$ ipython --no-banner

In [1]: import numpy as np

In [2]: np.set_printoptions(suppress=True, linewidth=140)

In [3]: tidy = lambda a: np.round(a, 3) + 0

In [4]: data = np.minimum.outer(np.arange(1, 6), np.arange(1, 6)) * -1

In [5]: data
Out[5]: 
array([[-1, -1, -1, -1, -1],
       [-1, -2, -2, -2, -2],
       [-1, -2, -3, -3, -3],
       [-1, -2, -3, -4, -4],
       [-1, -2, -3, -4, -5]])

In [6]: tidy(np.sort(np.abs(np.linalg.eigvals(data))))
Out[6]: array([ 0.272,  0.353,  0.583,  1.449, 12.344])

In [7]: np.linalg.matrix_power(data, 2)
Out[7]: 
array([[ 5,  9, 12, 14, 15],
       [ 9, 17, 23, 27, 29],
       [12, 23, 32, 38, 41],
       [14, 27, 38, 46, 50],
       [15, 29, 41, 50, 55]])

In [8]: proj = np.triu(np.array([[-7, -9, -6, -7, 8],
   ...:     [2, -2, -5, -3, 5],
   ...:     [-7, -8, -9, 8, 9],
   ...:     [-6, 5, -1, 3, -7],
   ...:     [-8, 6, 9, 3, 0]]), 1) + np.eye(5)

In [9]: other = proj @ data @ np.linalg.inv(proj)

In [10]: other
Out[10]: 
array([[    13.,    144.,    830.,  -6086., -50873.],
       [     2.,     22.,    129.,   -947.,  -7916.],
       [   -18.,   -198.,  -1152.,   8425.,  70397.],
       [     6.,     66.,    384.,  -2808., -23459.],
       [    -1.,    -11.,    -64.,    468.,   3910.]])

In [11]: tidy(np.linalg.det(other))
Out[11]: np.float64(-1.0)

In [12]: tidy(np.poly(other))
Out[12]: array([ 1., 15., 35., 28.,  9.,  1.])

In [13]: A = np.loadtxt("arr.csv", delimiter=",")

In [14]: tidy(A)
Out[14]: 
array([[  0.603, -50.595,  -4.117,   0.201],
       [ -0.086, -10.354,   0.997,  -0.029],
       [ -0.822,  -5.605,   0.719,  -0.274],
       [ -0.958,  -4.735,   0.604,  -0.319],
       [ -1.14 ,  -3.156,   0.333,  -0.38 ],
       [ -1.149,  -2.996,   0.302,  -0.383],
       [ -0.95 ,  -1.384,   0.001,  -0.317],
       [  3.406,   2.701,   1.123,   1.135],
       [ 18.741,  15.699,   9.451,   6.247],
       [ 32.441,  29.561,  18.213,  10.814],
       [ 37.526,  35.078,  21.62 ,  12.509],
       [ 39.388,  37.14 ,  22.884,  13.129],
       [ 48.044,  46.982,  28.854,  16.015],
       [ 51.741,  51.302,  31.446,  17.247],
       [ 59.3  ,  60.329,  36.813,  19.767],
       [ 60.07 ,  61.261,  37.364,  20.023],
       [ 65.457,  67.853,  41.243,  21.819],
       [ 70.135,  73.662,  44.639,  23.378],
       [ 70.812,  74.509,  45.132,  23.604],
       [ 71.167,  74.954,  45.392,  23.722]])

In [15]: rank = np.linalg.matrix_rank(A)

In [16]: rank
Out[16]: np.int64(3)

In [17]: N = np.linalg.svd(A)[2][rank:].T

In [18]: np.allclose(A @ N, 0)
Out[18]: True

In [19]: tidy(N[:, 0] / N[np.abs(N[:, 0]).round(6).argmax(), 0])
Out[19]: array([-0.333,  0.   ,  0.   ,  1.   ])

In [20]: tidy(A @ N)
Out[20]: 
array([[0.],
       [0.],
       [0.],
       [0.],
       [0.],
       [0.],
       [0.],
       [0.],
       [0.],
       [0.],
       [0.],
       [0.],
       [0.],
       [0.],
       [0.],
       [0.],
       [0.],
       [0.],
       [0.],
       [0.]])

In [21]: N.shape
Out[21]: (4, 1)

In [22]: [int(np.linalg.matrix_rank(A[:, :j + 1])) for j in range(4)]
Out[22]: [1, 2, 3, 3]

In [23]: tidy(N @ N.T)
Out[23]: 
array([[ 0.1,  0. ,  0. , -0.3],
       [ 0. ,  0. ,  0. ,  0. ],
       [ 0. ,  0. ,  0. ,  0. ],
       [-0.3,  0. ,  0. ,  0.9]])
